% python3 -q
>>> import numpy as np
>>> import numpy.linalg as la
>>> np.set_printoptions(precision=2, suppress=True, linewidth=200, floatmode="fixed")
>>> def tidy(a):
...     return np.round(a, 2) + 0
... 
>>> m1 = np.array([[5, 5, 5, 5, 5, 5, 5, 5],
...     [5, 10, 10, 10, 10, 10, 10, 10],
...     [5, 10, 15, 15, 15, 15, 15, 15],
...     [5, 10, 15, 20, 20, 20, 20, 20],
...     [5, 10, 15, 20, 25, 25, 25, 25],
...     [5, 10, 15, 20, 25, 30, 30, 30],
...     [5, 10, 15, 20, 25, 30, 35, 35],
...     [5, 10, 15, 20, 25, 30, 35, 40]])
>>> print(m1)
[[ 5  5  5  5  5  5  5  5]
 [ 5 10 10 10 10 10 10 10]
 [ 5 10 15 15 15 15 15 15]
 [ 5 10 15 20 20 20 20 20]
 [ 5 10 15 20 25 25 25 25]
 [ 5 10 15 20 25 30 30 30]
 [ 5 10 15 20 25 30 35 35]
 [ 5 10 15 20 25 30 35 40]]
>>> rng = np.random.default_rng(37567)
>>> labels = rng.permutation(8)
>>> print(labels)
[3 2 6 1 5 7 4 0]
>>> other = m1[labels][:, labels]
>>> print(tidy(la.det(other)), tidy(la.det(m1[labels])))
390625.0 -390625.0
>>> print(np.trace(other))
180
>>> J = np.array([[0.1, 2.1, 0.5, 0.6, -0.5, -2.1],
...     [1.8, 1.8, 0.0, -0.4, -1.3, -0.3],
...     [-0.2, 0.5, 0.3, 1.2, 0.9, -0.3],
...     [-0.2, 0.49, 0.45, 1.21, 0.66, -0.43],
...     [0.7, -0.7, -0.5, -0.2, -1.7, 0.1]])
>>> w1 = np.array([[-5, 8, -4, 6, -8],
...     [4, 6, -5, -1, 4],
...     [0, 8, 7, 4, 1],
...     [-1, -7, -4, 2, -7],
...     [-4, 7, -8, 3, 3],
...     [4, 7, -1, 5, 0]])
>>> beta = np.array([1, 0, 3, 2, 0])
>>> hid = np.maximum(J @ w1 + beta, 0)
>>> print(tidy(hid))
[[ 1.90  0.00  0.00  0.00  2.40]
 [ 3.60 16.80  0.00  4.80  0.00]
 [ 0.00  0.00  0.00  5.10  0.00]
 [ 0.00  0.00  0.00  4.36  0.00]
 [ 2.10  0.00 14.50  0.00  0.00]]
>>> print(la.matrix_rank(hid))
4
>>> print((hid > 0).mean(axis=0))
[0.60 0.20 0.20 0.60 0.20]
>>> W2 = np.array([[3, 2], [1, 0], [1, 0], [2, 2], [0, 0]])
>>> print(tidy(hid @ W2))
[[ 5.70  3.80]
 [37.20 16.80]
 [10.20 10.20]
 [ 8.72  8.72]
 [20.80  4.20]]
>>> print(w1 @ W2)
[[  1   2]
 [ 11   6]
 [ 23   8]
 [-10   2]
 [ -7  -2]
 [ 28  18]]
>>> print((hid @ W2).round(6).argmax(axis=1))
[0 0 0 0 0]
>>> def softmax(z):
...     e = np.exp(z - z.max(axis=-1, keepdims=True))
...     return e / e.sum(axis=-1, keepdims=True)
... 
>>> print(tidy(softmax(10 * J[3])))
[0.00 0.00 0.00 0.99 0.00 0.00]
>>> S = J @ J.T / np.sqrt(6)
>>> print(softmax(S).round(6).argmax(axis=1))
[0 1 2 2 4]
>>> other = J / la.norm(J, axis=1, keepdims=True)
>>> cov = other @ other.T
>>> print(tidy(cov))
[[ 1.00  0.55  0.41  0.51 -0.18]
 [ 0.55  1.00 -0.21 -0.15  0.38]
 [ 0.41 -0.21  1.00  0.98 -0.72]
 [ 0.51 -0.15  0.98  1.00 -0.65]
 [-0.18  0.38 -0.72 -0.65  1.00]]
>>> print(tidy(la.norm(other, axis=1)))
[1.00 1.00 1.00 1.00 1.00]
>>> print((cov - 2 * np.eye(5)).round(6).argmax(axis=1))
[1 0 3 2 1]
>>> print(tidy(np.degrees(np.arccos(np.clip(cov[1, 3], -1, 1)))))
98.55
>>> M = np.load("out18.npy")
>>> print(M)
[[ 1  0  0  0  0]
 [ 0  0  0  1  0]
 [ 0  0  1  0  0]
 [ 0 -1  0  0  0]
 [ 1  0  0  0  0]]
>>> other = M + rng.integers(-2, 3, (5, 4)) @ rng.integers(-2, 3, (4, 5))
>>> print(other)
[[ -5 -14   2  -2   0]
 [  1   0   1   3  -1]
 [  1  -1   2   1  -1]
 [ -2  -1   0  -4   3]
 [ -2  -3  -3   3  -2]]
>>> print(np.abs(other - M).sum(axis=1))
[24  5  5  9 14]
>>> print(other - M)
[[ -6 -14   2  -2   0]
 [  1   0   1   2  -1]
 [  1  -1   1   1  -1]
 [ -2   0   0  -4   3]
 [ -3  -3  -3   3  -2]]
>>> r0, g = other[2], other[0]
>>> print(r0 @ g)
11
>>> p = (r0 @ g) / (r0 @ r0) * r0
>>> print((g - p) @ r0)
0.0
>>> data = np.loadtxt("block9.csv", delimiter=",")
>>> print(data)
[[-4.00  3.00 -4.00  3.00 -4.00  3.00]
 [-5.00  6.00 -5.00  6.00 -5.00  6.00]
 [ 4.00  8.00  4.00  8.00  4.00  8.00]
 [-4.00  3.00 -4.00  3.00 -4.00  3.00]
 [-5.00  6.00 -5.00  6.00 -5.00  6.00]
 [ 4.00  8.00  4.00  8.00  4.00  8.00]]
>>> x0 = np.ones(8)
>>> for _ in range(4):
...     x0 = m1 @ x0
...     x0 /= la.norm(x0)
...     print(round(x0 @ m1 @ x0, 2))
... 
146.64
146.82
146.83
146.83
>>> print(tidy(la.eigvalsh(m1)[-1]))
146.83
>>> x0 = np.array([-1, -3, 0, 3, 0, -1])
>>> print(data * x0)
[[  4.00  -9.00  -0.00   9.00  -0.00  -3.00]
 [  5.00 -18.00  -0.00  18.00  -0.00  -6.00]
 [ -4.00 -24.00   0.00  24.00   0.00  -8.00]
 [  4.00  -9.00  -0.00   9.00  -0.00  -3.00]
 [  5.00 -18.00  -0.00  18.00  -0.00  -6.00]
 [ -4.00 -24.00   0.00  24.00   0.00  -8.00]]
>>> print(data @ np.eye(6)[0])
[-4.00 -5.00  4.00 -4.00 -5.00  4.00]
>>> print(np.einsum("ij,j->i", data, x0))
[  1.00  -1.00 -12.00   1.00  -1.00 -12.00]
>>> print((data @ x0).argmax())
0
>>> other = np.array([[-0.2, -0.8],
...     [0.9, 1.6],
...     [0.1, -1.2],
...     [-0.7, 0.9],
...     [1.3, 0.9],
...     [-0.1, -1.0],
...     [-0.4, -0.7],
...     [0.0, -0.9]])
>>> W2 = np.array([[-0.3, 2.5, 1.3, -0.5, -0.3, -1.1], [0.4, -1.1, 0.6, 0.8, 2.5, 1.0]])
>>> K = other @ W2
>>> print(tidy(K))
[[-0.26  0.38 -0.74 -0.54 -1.94 -0.58]
 [ 0.37  0.49  2.13  0.83  3.73  0.61]
 [-0.51  1.57 -0.59 -1.01 -3.03 -1.31]
 [ 0.57 -2.74 -0.37  1.07  2.46  1.67]
 [-0.03  2.26  2.23  0.07  1.86 -0.53]
 [-0.37  0.85 -0.73 -0.75 -2.47 -0.89]
 [-0.16 -0.23 -0.94 -0.36 -1.63 -0.26]
 [-0.36  0.99 -0.54 -0.72 -2.25 -0.90]]
>>> U, s, vt = la.svd(K)
>>> print(tidy(s))
[8.32 4.79 0.00 0.00 0.00 0.00]
>>> print(np.argmax(s[:-1] / (s[1:] + 1e-6)) + 1)
2
>>> other = U[:, :2] @ np.diag(s[:2]) @ vt[:2]
>>> print(tidy(np.abs(K - other).max()))
0.0
>>> print(tidy(la.norm(K - other) / la.norm(K)))
0.0
>>> print(la.matrix_rank(K, rtol=0.05))
2
>>> print(la.matrix_rank(other))
2
>>> r = la.matrix_rank(K)
>>> print(r)
2
>>> null = la.svd(K)[2][r:].T
>>> print(la.matrix_rank(K.T @ K), la.matrix_rank(K @ K.T))
2 2
>>> print(null.shape)
(6, 4)
>>> print([int(la.matrix_rank(np.delete(K, i, axis=0))) for i in range(8)])
[2, 2, 2, 2, 2, 2, 2, 2]
>>> U, s, vt = la.svd(K)
>>> V = vt[:(s > 1e-8).sum()]
>>> x0 = K[2] + 3 * K[6] + rng.integers(2) * np.eye(6)[2]
>>> print(tidy(x0))
[-0.99  0.88 -2.41 -2.09 -7.92 -2.09]
>>> print(tidy(V.T @ V))
[[ 0.02 -0.08  0.00  0.04  0.09  0.05]
 [-0.08  0.65  0.34 -0.13 -0.07 -0.28]
 [ 0.00  0.34  0.36  0.02  0.33 -0.07]
 [ 0.04 -0.13  0.02  0.07  0.19  0.10]
 [ 0.09 -0.07  0.33  0.19  0.74  0.19]
 [ 0.05 -0.28 -0.07  0.10  0.19  0.16]]
>>> print(tidy(la.norm(x0 - V.T @ V @ x0)))
0.8
>>> q, _ = la.qr(np.array([[-0.6, 0.8, -0.2, 0.2, -0.2],
...     [-0.2, 1.9, -2.1, 0.4, 0.9],
...     [1.8, 0.6, 0.2, 1.4, 0.1],
...     [-1.0, -0.8, 1.5, -0.1, 0.7],
...     [0.1, 0.0, -0.6, 0.0, -0.3]]))
>>> A = q[:, :5]
>>> print(tidy(A))
[[-0.28 -0.42 -0.48  0.16  0.70]
 [-0.09 -0.87  0.12 -0.23 -0.42]
 [ 0.83 -0.09 -0.49 -0.24  0.00]
 [-0.46  0.26 -0.56 -0.56 -0.29]
 [ 0.05  0.01  0.45 -0.74  0.50]]
>>> r0, g = A[0], A[1]
>>> print(r0 @ g)
0.0
>>> p = (r0 @ g) / (r0 @ r0) * r0
>>> print(p)
[-0.00 -0.00 -0.00  0.00  0.00]
>>> print(tidy(A[:, 1] @ A[:, 4]))
0.0
>>> print(tidy(la.norm(A, axis=0)))
[1.00 1.00 1.00 1.00 1.00]
>>> print(tidy(A @ A.T))
[[1.00 0.00 0.00 0.00 0.00]
 [0.00 1.00 0.00 0.00 0.00]
 [0.00 0.00 1.00 0.00 0.00]
 [0.00 0.00 0.00 1.00 0.00]
 [0.00 0.00 0.00 0.00 1.00]]
>>> print(tidy(np.sort(np.abs(la.eigvals(A)))))
[1.00 1.00 1.00 1.00 1.00]
>>> print(tidy((A - A.T) / 2))
[[ 0.00 -0.16 -0.66  0.31  0.33]
 [ 0.16  0.00  0.11 -0.24 -0.21]
 [ 0.66 -0.11  0.00  0.16 -0.22]
 [-0.31  0.24 -0.16  0.00  0.23]
 [-0.33  0.21  0.22 -0.23  0.00]]
>>> print(tidy(la.matrix_power(A, 2)))
[[-0.33  0.57  0.54 -0.44  0.28]
 [ 0.29  0.72 -0.17  0.59  0.15]
 [-0.52 -0.29 -0.04  0.41  0.69]
 [-0.12 -0.13  0.72  0.53 -0.41]
 [ 0.73 -0.26  0.40 -0.06  0.49]]
>>> print(tidy(la.det(A)))
1.0
>>> print(np.allclose(A @ A.T, A.T @ A))
True
>>> print(tidy(np.abs(la.eigvals(A)).max()))
1.0
>>> print(tidy((A + A.T) / 2))
[[-0.28 -0.25  0.18 -0.15  0.37]
 [-0.25 -0.87  0.01  0.02 -0.20]
 [ 0.18  0.01 -0.49 -0.40  0.22]
 [-0.15  0.02 -0.40 -0.56 -0.52]
 [ 0.37 -0.20  0.22 -0.52  0.50]]
>>> mat = np.array([[1, 0, 0, 0, 0, 0, 0],
...     [2, 1, 0, 0, 0, 0, 0],
...     [0, 0, 1, 0, 0, 0, 0],
...     [-2, 0, 1, 1, 0, 0, 0],
...     [-2, 1, 2, 2, 1, 0, 0],
...     [1, 1, 0, 0, 0, 1, 0],
...     [-1, 0, 0, -1, -1, 2, 1]])
>>> T = np.stack([mat, 3 * mat, mat[::-1]])
>>> print(la.matrix_rank(T))
[7 7 7]
>>> print(tidy(la.det(T)))
[   1.00 2187.00   -1.00]
>>> print(T.sum(axis=0))
[[  3   0   0  -1  -1   2   1]
 [  9   5   0   0   0   1   0]
 [ -2   1   6   2   1   0   0]
 [-10   0   5   5   0   0   0]
 [ -8   4   9   8   4   0   0]
 [  6   5   0   0   0   4   0]
 [ -3   0   0  -4  -4   8   4]]
>>> print(T.shape)
(3, 7, 7)
>>> other = mat / np.sqrt((mat ** 2).mean(axis=1, keepdims=True))
>>> print(la.matrix_rank(other) == la.matrix_rank(mat))
True
>>> labels = rng.permutation(7)
>>> print(labels)
[5 2 1 0 3 4 6]
>>> other = mat[labels][:, labels]
>>> print(tidy(np.sort(np.abs(la.eigvals(other)))))
[1.00 1.00 1.00 1.00 1.00 1.00 1.00]
>>> print(other)
[[ 1  0  1  1  0  0  0]
 [ 0  1  0  0  0  0  0]
 [ 0  0  1  2  0  0  0]
 [ 0  0  0  1  0  0  0]
 [ 0  1  0 -2  1  0  0]
 [ 0  2  1 -2  2  1  0]
 [ 2  0  0 -1 -1 -1  1]]
>>> labels = rng.permutation(7)
>>> other = mat[:, labels] * rng.choice([-1, 1], 7)
>>> print(other)
[[ 0  0  0  0  0  1  0]
 [ 0  0  0 -1  0  2  0]
 [ 1  0  0  0  0  0  0]
 [ 1  0  0  0  0 -2  1]
 [ 2  0  0 -1  1 -2  2]
 [ 0  0 -1 -1  0  1  0]
 [ 0 -1 -2  0 -1 -1 -1]]
>>> U, _, vt = la.svd(mat.T @ other)
>>> print(tidy(U @ vt))
[[ 0.00  0.00  0.00  0.00  0.00  1.00  0.00]
 [ 0.00  0.00  0.00 -1.00  0.00  0.00  0.00]
 [ 1.00  0.00  0.00  0.00  0.00  0.00  0.00]
 [ 0.00  0.00  0.00  0.00  0.00  0.00  1.00]
 [ 0.00  0.00  0.00  0.00  1.00  0.00  0.00]
 [ 0.00  0.00 -1.00  0.00  0.00  0.00  0.00]
 [ 0.00 -1.00  0.00  0.00  0.00  0.00  0.00]]
>>> print(labels)
[2 6 5 1 4 0 3]
>>> feats = np.loadtxt("test2.csv", delimiter=",")
>>> print(tidy(feats))
[[-0.52 -0.57  0.47 -0.21 -0.36 -0.09]
 [ 0.26 -0.15  0.53 -0.07  0.43  0.66]
 [-0.26 -0.36 -0.13  0.83  0.30  0.02]
 [-0.52 -0.09 -0.51 -0.44  0.42  0.29]
 [ 0.20 -0.26 -0.40  0.10 -0.61  0.60]
 [-0.52  0.67  0.23  0.24 -0.22  0.35]]
>>> print(tidy(la.pinv(feats)))
[[-0.52  0.26 -0.26 -0.52  0.20 -0.52]
 [-0.57 -0.15 -0.36 -0.09 -0.26  0.67]
 [ 0.47  0.53 -0.13 -0.51 -0.40  0.23]
 [-0.21 -0.07  0.83 -0.44  0.10  0.24]
 [-0.36  0.43  0.30  0.42 -0.61 -0.22]
 [-0.09  0.66  0.02  0.29  0.60  0.35]]
>>> print(tidy(la.norm(feats, axis=0)))
[1.00 1.00 1.00 1.00 1.00 1.00]
>>> print(tidy(la.svd(feats, compute_uv=False)))
[1.00 1.00 1.00 1.00 1.00 1.00]
